$ python -q
>>> import numpy as np
>>> from numpy import linalg as LA
>>> np.set_printoptions(suppress=True, linewidth=200)
>>> out = np.array([[3, -2, -3, 2],
...     [3, 0, -2, 0],
...     [-3, -1, 2, 0],
...     [2, 1, -3, 3],
...     [2, 2, -1, 0],
...     [-2, 0, -1, 0]])
>>> W2 = np.array([[-7, 3, -8, 2, -9, 3, -3],
...     [-3, 1, -1, 7, -7, -9, 4],
...     [4, -4, -4, -2, -1, -9, -4],
...     [-8, 3, 7, -1, -3, -7, 3]])
>>> rng = np.random.default_rng(351337)
>>> E = out @ W2 + 0.1 * rng.normal(size=(6, 7))
>>> print(E.round(2))
[[-42.9   24.84   3.82  -3.95 -16.03  40.09   0.77]
 [-28.99  16.89 -16.04   9.97 -25.12  27.05  -0.89]
 [ 31.97 -17.99  17.04 -17.04  31.91 -18.04  -2.84]
 [-53.05  28.06  15.95  14.01 -30.86   2.95  19.05]
 [-23.98  11.87 -14.06  20.03 -31.1   -3.07   5.93]
 [  9.92  -2.06  20.06  -1.9   19.03   3.    10.07]]
>>> Uu, s, Vh = LA.svd(E)
>>> print(np.argmax(s[:-1] / (s[1:] + 1e-6)) + 1)
4
>>> print(s.round(2))
[123.33  45.7   41.02  13.39   0.23   0.15]
>>> out = Uu[:, :4] @ np.diag(s[:4]) @ Vh[:4]
>>> print(LA.matrix_rank(E, rtol=0.05))
4
>>> print(np.round(np.abs(E - out).max(), 2))
0.12
>>> print(LA.matrix_rank(E, rtol=0.1))
4
>>> print(LA.cond(E) > 100)
True
>>> print(np.argsort(-LA.norm(E, axis=0).round(6), kind="stable")[:3])
[0 4 5]
>>> K = np.array([[-0.15, -0.42, -0.3, -0.69, 0.21, 0.36, 0.09, -0.06, -0.3],
...     [0.45, 1.26, 0.9, 2.07, -0.63, -1.08, -0.27, 0.18, 0.9],
...     [-0.25, -0.7, -0.5, -1.15, 0.35, 0.6, 0.15, -0.1, -0.5]])
>>> print(K)
[[-0.15 -0.42 -0.3  -0.69  0.21  0.36  0.09 -0.06 -0.3 ]
 [ 0.45  1.26  0.9   2.07 -0.63 -1.08 -0.27  0.18  0.9 ]
 [-0.25 -0.7  -0.5  -1.15  0.35  0.6   0.15 -0.1  -0.5 ]]
>>> print(np.argsort(-LA.norm(K, axis=0).round(6), kind="stable")[:3])
[3 1 5]
>>> Uu, s, Vh = LA.svd(K)
>>> vecs = Vh[:(s > 1e-8).sum()]
>>> x0 = K[2] + -3 * K[0] + rng.integers(2) * np.eye(9)[0]
>>> print(x0.round(2))
[ 0.2   0.56  0.4   0.92 -0.28 -0.48 -0.12  0.08  0.4 ]
>>> print(np.allclose(vecs.T @ vecs @ x0, x0))
True
>>> print(round(LA.norm(x0 - vecs.T @ vecs @ x0), 2))
0.0
>>> print(LA.matrix_rank(np.vstack([K, x0])))
1
>>> m1 = np.array([[3, 1, 2, 2, 0, 1, 0, 1],
...     [0, 1, 0, 0, 1, 3, 1, 0],
...     [2, 1, 1, 2, 3, 2, 0, 1],
...     [2, 2, 2, 0, 2, 3, 3, 2]])
>>> f, v = m1[2], m1[1]
>>> print(f @ v)
10
>>> p = (f @ v) / (f @ f) * f
>>> print(np.outer(f, v))
[[0 2 0 0 2 6 2 0]
 [0 1 0 0 1 3 1 0]
 [0 1 0 0 1 3 1 0]
 [0 2 0 0 2 6 2 0]
 [0 3 0 0 3 9 3 0]
 [0 2 0 0 2 6 2 0]
 [0 0 0 0 0 0 0 0]
 [0 1 0 0 1 3 1 0]]
>>> print(np.round(LA.norm(f + v) ** 2 + LA.norm(f - v) ** 2, 2))
72.0
>>> print(p.round(2))
[0.83 0.42 0.42 0.83 1.25 0.83 0.   0.42]
>>> print(np.round((v - p) @ f, 2))
-0.0
>>> mat = np.loadtxt("w.csv", delimiter=",")
>>> print(mat)
[[4. 1. 5. 3. 4.]
 [1. 4. 1. 5. 3.]
 [5. 1. 4. 1. 5.]
 [3. 5. 1. 4. 1.]
 [4. 3. 5. 1. 4.]]
>>> Q, vecs = LA.qr(mat[:, :4])[0], LA.qr(mat[:, 4:])[0]
>>> s = LA.svd(Q.T @ vecs, compute_uv=False)
>>> print(round(LA.norm(Q @ Q.T - vecs @ vecs.T, 2), 2))
1.0
>>> print((s > 0.9).sum())
1
>>> arr = np.load("data.npy")
>>> print(arr)
[[ 1.  2.  2.]
 [ 2. -2.  1.]
 [ 2.  1. -2.]]
>>> Q = arr.astype(float).copy()
>>> for j in range(3):
...     Q[:, j] -= Q[:, :j] @ (Q[:, :j].T @ Q[:, j])
...     Q[:, j] /= LA.norm(Q[:, j])
... 
>>> print(np.round(Q.T @ Q, 2) + 0)
[[1. 0. 0.]
 [0. 1. 0.]
 [0. 0. 1.]]
>>> x0 = np.array([3, -3, 0])
>>> target = arr @ x0
>>> b, lr = np.zeros(3), 1 / LA.norm(arr, 2) ** 2
>>> for i in range(40):
...     b -= lr * arr.T @ (arr @ b - target)
...     if i % 10 == 0: print(i, round(LA.norm(arr @ b - target), 2))
... 
0 0.0
10 0.0
20 0.0
30 0.0
>>> print(b)
[ 3. -3.  0.]
>>> F = np.load("out11.npy")
>>> print(F)
[[ 0.2  0.4 -1.3  0.2  0.1 -1.4 -1.3 12. ]
 [-0.2  0.2 -1.1  1.5  0.7  1.1  1.8 16. ]
 [-2.4  1.1 -1.3 -1.5 -1.  -1.3 -0.5 -8. ]
 [ 0.4 -1.9 -0.3  0.3  2.1 -0.5  0.2 10. ]]
>>> print(m1.mean(axis=0))
[1.75 1.25 1.25 1.   1.5  2.25 1.   1.  ]
>>> print(m1.shape)
(4, 8)
>>> print(np.round(LA.svd(m1, compute_uv=False), 2))
[8.46 3.7  2.51 1.55]
>>> m1[4]
Traceback (most recent call last):
  File "<python-input-56>", line 1, in <module>
    m1[4]
    ~~^^^
IndexError: index 4 is out of bounds for axis 0 with size 4
>>> print(m1.sum(axis=1))
[10  6 12 16]
>>> print(m1 - m1[0])
[[ 0  0  0  0  0  0  0  0]
 [-3  0 -2 -2  1  2  1 -1]
 [-1  0 -1  0  3  1  0  0]
 [-1  1  0 -2  2  2  3  1]]
>>> print(np.diff(m1, axis=0))
[[-3  0 -2 -2  1  2  1 -1]
 [ 2  0  1  2  2 -1 -1  1]
 [ 0  1  1 -2 -1  1  3  1]]
>>> x0 = np.array([1, 2, 2, 2, 2, 0, 1, 2])
>>> a = np.maximum(F @ x0, 0)
>>> print(np.flatnonzero(a > 1e-9))
[0 1 3]
>>> print(F * (a > 1e-9)[:, None])
[[ 0.2  0.4 -1.3  0.2  0.1 -1.4 -1.3 12. ]
 [-0.2  0.2 -1.1  1.5  0.7  1.1  1.8 16. ]
 [-0.   0.  -0.  -0.  -0.  -0.  -0.  -0. ]
 [ 0.4 -1.9 -0.3  0.3  2.1 -0.5  0.2 10. ]]
>>> print(np.round(np.maximum(F @ (3 * x0), 0), 2))
[ 65.1 108.6   0.   63. ]
>>> print(F.ravel(order="F"))
[ 0.2 -0.2 -2.4  0.4  0.4  0.2  1.1 -1.9 -1.3 -1.1 -1.3 -0.3  0.2  1.5 -1.5  0.3  0.1  0.7 -1.   2.1 -1.4  1.1 -1.3 -0.5 -1.3  1.8 -0.5  0.2 12.  16.  -8.  10. ]
>>> F.reshape(4, 9)
Traceback (most recent call last):
  File "<python-input-66>", line 1, in <module>
    F.reshape(4, 9)
    ~~~~~~~~~^^^^^^
ValueError: cannot reshape array of size 32 into shape (4,9)
>>> t3 = F.reshape(4, 2, -1)
>>> print(t3[:, 0])
[[ 0.2  0.4 -1.3  0.2]
 [-0.2  0.2 -1.1  1.5]
 [-2.4  1.1 -1.3 -1.5]
 [ 0.4 -1.9 -0.3  0.3]]
>>> print(np.round(t3.sum(axis=1), 2))
[[ 0.3 -1.  -2.6 12.2]
 [ 0.5  1.3  0.7 17.5]
 [-3.4 -0.2 -1.8 -9.5]
 [ 2.5 -2.4 -0.1 10.3]]
